$ ipython --no-banner

In [1]: import numpy as np

In [2]: np.set_printoptions(suppress=True, linewidth=160)

In [3]: data = np.loadtxt("layer15.csv", delimiter=",")

In [4]: data.round(3)
Out[4]: 
array([[ 0.908,  0.154, -0.031,  0.092, -0.215, -0.215, -0.031, -0.154, -0.031, -0.031,  0.154],
       [ 0.154,  0.744,  0.051, -0.154,  0.359,  0.359,  0.051,  0.256,  0.051,  0.051, -0.256],
       [-0.031,  0.051,  0.99 ,  0.031, -0.072, -0.072, -0.01 , -0.051, -0.01 , -0.01 ,  0.051],
       [ 0.092, -0.154,  0.031,  0.908,  0.215,  0.215,  0.031,  0.154,  0.031,  0.031, -0.154],
       [-0.215,  0.359, -0.072,  0.215,  0.497, -0.503, -0.072, -0.359, -0.072, -0.072,  0.359],
       [-0.215,  0.359, -0.072,  0.215, -0.503,  0.497, -0.072, -0.359, -0.072, -0.072,  0.359],
       [-0.031,  0.051, -0.01 ,  0.031, -0.072, -0.072,  0.99 , -0.051, -0.01 , -0.01 ,  0.051],
       [-0.154,  0.256, -0.051,  0.154, -0.359, -0.359, -0.051,  0.744, -0.051, -0.051,  0.256],
       [-0.031,  0.051, -0.01 ,  0.031, -0.072, -0.072, -0.01 , -0.051,  0.99 , -0.01 ,  0.051],
       [-0.031,  0.051, -0.01 ,  0.031, -0.072, -0.072, -0.01 , -0.051, -0.01 ,  0.99 ,  0.051],
       [ 0.154, -0.256,  0.051, -0.154,  0.359,  0.359,  0.051,  0.256,  0.051,  0.051,  0.744]])

In [5]: # orthonormal columns

In [6]: M2 = data / np.sqrt((data ** 2).mean(axis=1, keepdims=True))

In [7]: M2[2].round(3)
Out[7]: array([-0.102,  0.17 ,  3.283,  0.102, -0.238, -0.238, -0.034, -0.17 , -0.034, -0.034,  0.17 ])

In [8]: E = np.load("data.npy")

In [9]: print(E)
[[4 2 5 4 1 4 1 5 3]
 [2 4 2 5 4 1 4 1 5]
 [5 2 4 2 5 4 1 4 1]
 [4 5 2 4 2 5 4 1 4]
 [1 4 5 2 4 2 5 4 1]
 [4 1 4 5 2 4 2 5 4]
 [1 4 1 4 5 2 4 2 5]
 [5 1 4 1 4 5 2 4 2]
 [3 5 1 4 1 4 5 2 4]]

In [10]: r0, v = E[4], E[1]

In [11]: r0 @ r0
Out[11]: np.int64(108)

In [12]: r0 @ v
Out[12]: np.int64(85)

In [13]: p = (r0 @ v) / (r0 @ r0) * r0

In [14]: np.round(np.linalg.norm(r0 + v) ** 2 + np.linalg.norm(r0 - v) ** 2, 3)
Out[14]: np.float64(432.0)

In [15]: print(np.linalg.matrix_rank(np.outer(r0, v)))
1

In [16]: print(round(float((v - p) @ r0), 3))
-0.0

In [17]: p.round(3)
Out[17]: array([0.787, 3.148, 3.935, 1.574, 3.148, 1.574, 3.935, 3.148, 0.787])

In [18]: np.outer(r0, v)
Out[18]: 
array([[ 2,  4,  2,  5,  4,  1,  4,  1,  5],
       [ 8, 16,  8, 20, 16,  4, 16,  4, 20],
       [10, 20, 10, 25, 20,  5, 20,  5, 25],
       [ 4,  8,  4, 10,  8,  2,  8,  2, 10],
       [ 8, 16,  8, 20, 16,  4, 16,  4, 20],
       [ 4,  8,  4, 10,  8,  2,  8,  2, 10],
       [10, 20, 10, 25, 20,  5, 20,  5, 25],
       [ 8, 16,  8, 20, 16,  4, 16,  4, 20],
       [ 2,  4,  2,  5,  4,  1,  4,  1,  5]])

In [19]: W0 = np.load("m.npy")

In [20]: W0.round(3)
Out[20]: 
array([[0.038, 0.064, 0.114, 0.14 ],
       [0.064, 0.106, 0.191, 0.233],
       [0.114, 0.191, 0.343, 0.419],
       [0.14 , 0.233, 0.419, 0.513]])

In [21]: rng = np.random.default_rng(64687)

In [22]: idx = rng.permutation(4)

In [23]: idx
Out[23]: array([2, 1, 0, 3])

In [24]: M2 = W0[idx][:, idx]

In [25]: np.round(np.diag(M2), 3)
Out[25]: array([0.343, 0.106, 0.038, 0.513])

In [26]: np.round(np.sort(np.abs(np.linalg.eigvals(M2))), 3) + 0
Out[26]: array([0., 0., 0., 1.])

In [27]: M2.round(3)
Out[27]: 
array([[0.343, 0.191, 0.114, 0.419],
       [0.191, 0.106, 0.064, 0.233],
       [0.114, 0.064, 0.038, 0.14 ],
       [0.419, 0.233, 0.14 , 0.513]])

In [28]: r = np.linalg.matrix_rank(M2)

In [29]: print(r)
1

In [30]: N = np.linalg.svd(M2)[2][r:].T

In [31]: print([int(np.linalg.matrix_rank(M2[:, :j + 1])) for j in range(4)])
[1, 1, 1, 1]

In [32]: np.linalg.matrix_rank(M2.T @ M2), np.linalg.matrix_rank(M2 @ M2.T)
Out[32]: (np.int64(1), np.int64(1))

In [33]: np.round(N @ N.T, 3)
Out[33]: 
array([[ 0.657, -0.191, -0.114, -0.419],
       [-0.191,  0.894, -0.064, -0.233],
       [-0.114, -0.064,  0.962, -0.14 ],
       [-0.419, -0.233, -0.14 ,  0.487]])

In [34]: N.shape
Out[34]: (4, 3)

In [35]: x0 = np.array([2, -1, 0, 1])

In [36]: np.round(np.einsum("ij,j->i", W0, x0), 3)
Out[36]: array([0.153, 0.254, 0.458, 0.559])

In [37]: (W0 @ x0).argmax()
Out[37]: np.int64(3)

In [38]: print(np.round((W0 * x0).sum(axis=1), 3))
[0.153 0.254 0.458 0.559]

In [39]: np.round(W0 * x0, 3)
Out[39]: 
array([[ 0.076, -0.064,  0.   ,  0.14 ],
       [ 0.127, -0.106,  0.   ,  0.233],
       [ 0.229, -0.191,  0.   ,  0.419],
       [ 0.28 , -0.233,  0.   ,  0.513]])

In [40]: np.round(W0 @ x0, 3)
Out[40]: array([0.153, 0.254, 0.458, 0.559])

In [41]: np.round(W0 @ (2 * x0), 3)
Out[41]: array([0.305, 0.508, 0.915, 1.119])

In [42]: np.round(W0 @ np.ones(4), 3)
Out[42]: array([0.356, 0.593, 1.068, 1.305])

In [43]: np.round(W0 @ np.eye(4)[3], 3)
Out[43]: array([0.14 , 0.233, 0.419, 0.513])

In [44]: t = np.radians(162)

In [45]: r_ = np.eye(4)

In [46]: r_[3, 3] = r_[0, 0] = np.cos(t)

In [47]: r_[3, 0], r_[0, 3] = -np.sin(t), np.sin(t)

In [48]: r_.round(3)
Out[48]: 
array([[-0.951,  0.   ,  0.   ,  0.309],
       [ 0.   ,  1.   ,  0.   ,  0.   ],
       [ 0.   ,  0.   ,  1.   ,  0.   ],
       [-0.309,  0.   ,  0.   , -0.951]])

In [49]: M2 = W0 @ r_.T

In [50]: np.round(np.abs(M2 - W0).max(axis=0), 3)
Out[50]: array([0.114, 0.   , 0.   , 1.044])

In [51]: print(round(float(np.linalg.det(r_)), 3), np.round(np.trace(r_), 3))
1.0 0.098

In [52]: print(np.round(np.linalg.svd(W0, compute_uv=False), 3) + 0, np.round(np.linalg.svd(M2, compute_uv=False), 3) + 0)
[1. 0. 0. 0.] [1. 0. 0. 0.]

In [53]: m1 = np.load("w.npy")

In [54]: m1
Out[54]: 
array([[-1., -2., -2., -2.,  0.,  0.,  0.,  0., -2.],
       [-2., -1., -2., -2.,  0.,  0.,  0.,  0., -2.],
       [-2., -2., -1., -2.,  0.,  0.,  0.,  0., -2.],
       [-2., -2., -2., -1.,  0.,  0.,  0.,  0., -2.],
       [ 0.,  0.,  0.,  0., -1., -2., -2., -2.,  0.],
       [ 0.,  0.,  0.,  0., -2., -1., -2., -2.,  0.],
       [ 0.,  0.,  0.,  0., -2., -2., -1., -2.,  0.],
       [ 0.,  0.,  0.,  0., -2., -2., -2., -1.,  0.],
       [-2., -2., -2., -2.,  0.,  0.,  0.,  0., -1.]])

In [55]: # equal to its transpose

In [56]: print(m1.shape)
(9, 9)

In [57]: m1 - m1[0]
Out[57]: 
array([[ 0.,  0.,  0.,  0.,  0.,  0.,  0.,  0.,  0.],
       [-1.,  1.,  0.,  0.,  0.,  0.,  0.,  0.,  0.],
       [-1.,  0.,  1.,  0.,  0.,  0.,  0.,  0.,  0.],
       [-1.,  0.,  0.,  1.,  0.,  0.,  0.,  0.,  0.],
       [ 1.,  2.,  2.,  2., -1., -2., -2., -2.,  2.],
       [ 1.,  2.,  2.,  2., -2., -1., -2., -2.,  2.],
       [ 1.,  2.,  2.,  2., -2., -2., -1., -2.,  2.],
       [ 1.,  2.,  2.,  2., -2., -2., -2., -1.,  2.],
       [-1.,  0.,  0.,  0.,  0.,  0.,  0.,  0.,  1.]])

In [58]: m1.sum(axis=1)
Out[58]: array([-9., -9., -9., -9., -7., -7., -7., -7., -9.])

In [59]: m1.sum(axis=0)
Out[59]: array([-9., -9., -9., -9., -7., -7., -7., -7., -9.])

In [60]: np.count_nonzero(m1)
Out[60]: np.int64(41)
